$ python3 -q
>>> import numpy as np
>>> from numpy import linalg as LA
>>> np.set_printoptions(suppress=True, linewidth=200)
>>> def rnd(a):
...     return np.round(a, 2) + 0
... 
>>> data = np.load("block4.npy")
>>> print(data)
[[0 0 0 0 0 0 0 0]
 [5 4 8 6 6 6 8 4]
 [2 1 2 3 2 5 4 3]
 [4 1 5 1 6 3 5 4]
 [0 1 0 2 0 3 2 1]
 [0 0 0 1 0 2 2 0]
 [2 2 3 2 3 3 2 2]
 [1 2 2 3 1 3 3 0]
 [1 1 1 2 2 3 3 3]
 [1 1 2 2 1 0 1 2]
 [1 1 2 2 1 0 1 2]
 [0 1 0 2 0 3 2 1]]
>>> A2 = np.c_[data[:, :2] @ np.array([[5, 0], [4, 1]]), np.array([0, 3, 2, 2, 0, 0, 2, 1, 2, 3, 1, 0])]
>>> print(A2)
[[ 0  0  0]
 [41  4  3]
 [14  1  2]
 [24  1  2]
 [ 4  1  0]
 [ 0  0  0]
 [18  2  2]
 [13  2  1]
 [ 9  1  2]
 [ 9  1  3]
 [ 9  1  1]
 [ 4  1  0]]
>>> print(rnd(LA.lstsq(data, A2[:, 0])[0]))
[5. 4. 0. 0. 0. 0. 0. 0.]
>>> print(LA.matrix_rank(A2))
3
>>> print(rnd(LA.norm(A2 - data @ LA.lstsq(data, A2)[0], axis=0)))
[0.   0.   1.41]
>>> print(LA.matrix_rank(np.c_[data, A2]))
9
>>> print(rnd(LA.norm(LA.qr(data)[0].T @ A2, axis=0) ** 2 / ((A2 ** 2).sum(axis=0) + 1e-12)))
[1.   1.   0.94]
>>> P = data @ LA.solve(data.T @ data, data.T)
>>> print(rnd(LA.eigvalsh(P)))
[0. 0. 0. 0. 1. 1. 1. 1. 1. 1. 1. 1.]
>>> print(rnd(np.diag(P)))
[0.   0.8  1.   0.8  0.45 1.   1.   0.8  0.8  0.45 0.45 0.45]
